>>> import numpy as np
>>> np.set_printoptions(precision=2, suppress=True, linewidth=140)
>>> rnd = lambda a: np.round(a, 2) + 0
>>> F = np.array([[5, 7, 5, 7], [5, 4, 5, 4], [5, 7, 5, 7], [5, 4, 5, 4]])
>>> Y = np.array([[-7, -1, 0], [-3, 9, -8]])
>>> W2 = np.kron(Y, F)
>>> print(W2.shape)
(8, 12)
>>> rnd(np.linalg.norm(F, 2) / np.linalg.norm(F))
np.float64(0.99)
>>> np.linalg.cond(F) > 100
np.True_
>>> [round(float(x), 2) for x in np.linalg.svd(F, compute_uv=False)[:3]]
[21.26, 2.82, 0.0]
>>> np.linalg.matrix_rank(F, rtol=0.1)
np.int64(2)
>>> vec = np.array([5, 2, 2, 3])
>>> h = np.maximum(F @ vec, 0)
>>> F.T @ h
array([1250, 1420, 1250, 1420])
>>> np.tanh(F @ vec)
array([1., 1., 1., 1.])
>>> print(np.maximum(F @ (3 * vec), 0))
[210 165 210 165]
>>> print(np.maximum(F @ vec, 0) - np.maximum(-F @ vec, 0))
[70 55 70 55]
>>> print(h)
[70 55 70 55]
>>> def softmax(z):
...     e = np.exp(z - z.max(axis=-1, keepdims=True))
...     return e / e.sum(axis=-1, keepdims=True)
... 
>>> rnd(softmax(10 * F[2]))
array([0. , 0.5, 0. , 0.5])
>>> att = F @ F.T / np.sqrt(4)
>>> softmax(att).round(6).argmax(axis=1)
array([0, 0, 0, 0])
>>> rnd(softmax(att))
array([[0.5, 0. , 0.5, 0. ],
       [0.5, 0. , 0.5, 0. ],
       [0.5, 0. , 0.5, 0. ],
       [0.5, 0. , 0.5, 0. ]])
>>> rnd(softmax(att)[2] @ F)
array([5., 7., 5., 7.])
>>> rnd(softmax(att + np.triu(np.full(att.shape, -np.inf), 1)))
array([[1. , 0. , 0. , 0. ],
       [1. , 0. , 0. , 0. ],
       [0.5, 0. , 0.5, 0. ],
       [0.5, 0. , 0.5, 0. ]])
>>> print(np.linalg.matrix_power(F, 4))
[[51480 55944 51480 55944]
 [39960 43488 39960 43488]
 [51480 55944 51480 55944]
 [39960 43488 39960 43488]]
>>> print((F + F.T) / 2)
[[5. 6. 5. 6.]
 [6. 4. 6. 4.]
 [5. 6. 5. 6.]
 [6. 4. 6. 4.]]
>>> rnd(np.sort(np.abs(np.linalg.eigvals(F))))
array([ 0.  ,  0.  ,  2.87, 20.87])
>>> np.allclose(F, F.T)
False
>>> F @ F
array([[120, 126, 120, 126],
       [ 90, 102,  90, 102],
       [120, 126, 120, 126],
       [ 90, 102,  90, 102]])
>>> rnd(np.linalg.det(F))
np.float64(0.0)
>>> rnd(np.abs(np.linalg.eigvals(F)).max())
np.float64(20.87)
>>> X = -1 * np.eye(3) + np.eye(3, k=1)
>>> X
array([[-1.,  1.,  0.],
       [ 0., -1.,  1.],
       [ 0.,  0., -1.]])
>>> O, Rm = np.linalg.qr(X)
>>> abs(Rm[0, 0]), rnd(np.linalg.norm(X[:, 0]))
(np.float64(1.0), np.float64(1.0))
>>> O
array([[ 1.,  0.,  0.],
       [-0.,  1.,  0.],
       [-0., -0.,  1.]])
>>> evals, vecs = np.linalg.eig(X)
>>> X @ vecs[:, 0] - evals[0] * vecs[:, 0]
array([0., 0., 0.])
>>> print(evals)
[-1. -1. -1.]
>>> np.prod(evals)
np.float64(-1.0)
>>> rnd(np.sort(np.linalg.eigvals(np.linalg.inv(X))))
array([-1., -1., -1.])
>>> Y = X / np.sqrt((X ** 2).mean(axis=1, keepdims=True))
>>> rnd(X - X.mean(axis=1, keepdims=True))
array([[-1.  ,  1.  ,  0.  ],
       [ 0.  , -1.  ,  1.  ],
       [ 0.33,  0.33, -0.67]])
>>> rnd(np.linalg.norm(Y, axis=1))
array([1.73, 1.73, 1.73])
>>> print(rnd(Y[0]))
[-1.22  1.22  0.  ]
>>> np.linalg.matrix_rank(X - X.mean(axis=1, keepdims=True))
np.int64(2)
